% python3 -q
>>> import numpy as np
>>> np.set_printoptions(precision=4, suppress=True, linewidth=200)
>>> rnd = lambda a: np.round(a, 4) + 0
>>> K = np.load("a.npy")
>>> K
array([[ 2.1602,  5.595 , -1.8162],
       [ 0.8503,  5.7263, -1.8594],
       [ 3.2345,  5.9191, -0.3549],
       [ 1.6689,  5.4814, -1.0053],
       [ 0.0353,  4.1525,  4.1254],
       [ 2.7347,  7.2805, -1.1811],
       [-1.3266,  3.0585,  1.9768],
       [ 2.6161,  5.9021, -0.8078],
       [ 2.1201,  6.7735,  0.5488],
       [-0.8156,  2.5609,  4.1441],
       [ 2.037 ,  5.2932,  0.4602],
       [ 2.0417,  5.0675, -1.2158],
       [ 1.9866,  4.0649, -1.3897],
       [-0.352 ,  3.741 ,  3.1437],
       [-1.6036,  2.6267,  3.7265],
       [-1.0204,  1.9951,  4.5838],
       [-1.8305,  4.4432,  4.1819]])
>>> t = np.radians(36)
>>> R = np.eye(3)
>>> R[1, 1] = R[2, 2] = np.cos(t)
>>> R[1, 2], R[2, 1] = -np.sin(t), np.sin(t)
>>> rnd(R)
array([[ 1.    ,  0.    ,  0.    ],
       [ 0.    ,  0.809 , -0.5878],
       [ 0.    ,  0.5878,  0.809 ]])
>>> A2 = K @ R.T
>>> rnd(np.linalg.det(R)), rnd(np.trace(R))
(np.float64(1.0), np.float64(2.618))
>>> A2 = R / np.sqrt((R ** 2).mean(axis=1, keepdims=True))
>>> np.linalg.matrix_rank(A2) == np.linalg.matrix_rank(R)
np.True_
>>> rnd(np.linalg.norm(A2, axis=1))
array([1.7321, 1.7321, 1.7321])
>>> rnd(R - R.mean(axis=1, keepdims=True))
array([[ 0.6667, -0.3333, -0.3333],
       [-0.0737,  0.7353, -0.6615],
       [-0.4656,  0.1222,  0.3434]])
>>> rnd(A2[0])
array([1.7321, 0.    , 0.    ])
>>> A2 = K / np.sqrt((K ** 2).mean(axis=1, keepdims=True))
>>> rnd(np.linalg.norm(A2, axis=1))
array([1.7321, 1.7321, 1.7321, 1.7321, 1.7321, 1.7321, 1.7321, 1.7321, 1.7321, 1.7321, 1.7321, 1.7321, 1.7321, 1.7321, 1.7321, 1.7321, 1.7321])
>>> x0 = np.array([4, 1, 5])
>>> rhs = K @ x0
>>> rnd(np.linalg.pinv(K) @ K)
array([[1., 0., 0.],
       [0., 1., 0.],
       [0., 0., 1.]])
>>> rnd(np.linalg.solve(K.T @ K, K.T @ rhs))
array([4., 1., 5.])
>>> rnd(np.linalg.lstsq(K, rhs)[0])
array([4., 1., 5.])
>>> rng = np.random.default_rng(34149)
>>> rhs = rhs + 0.3 * rng.normal(size=17)
>>> rnd(rhs)
array([ 5.949 , -0.1418, 16.7768,  7.2341, 24.4948, 12.4724,  7.8862, 12.2984, 17.4523, 20.5971, 15.5432,  6.7115,  4.9408, 18.3839, 14.6573, 20.3228, 17.8961])
>>> coef, *_ = np.linalg.lstsq(K, rhs)
>>> coef.round()
array([4., 1., 5.])
>>> rnd(K.T @ (rhs - K @ coef))
array([0., 0., 0.])
>>> rnd(coef)
array([3.8507, 1.0365, 4.9095])
>>> [round(float(np.linalg.norm(np.linalg.solve(K.T @ K + lam * np.eye(3), K.T @ rhs))), 2) for lam in (0, 1, 10, 100)]
[6.32, 5.84, 4.14, 2.52]
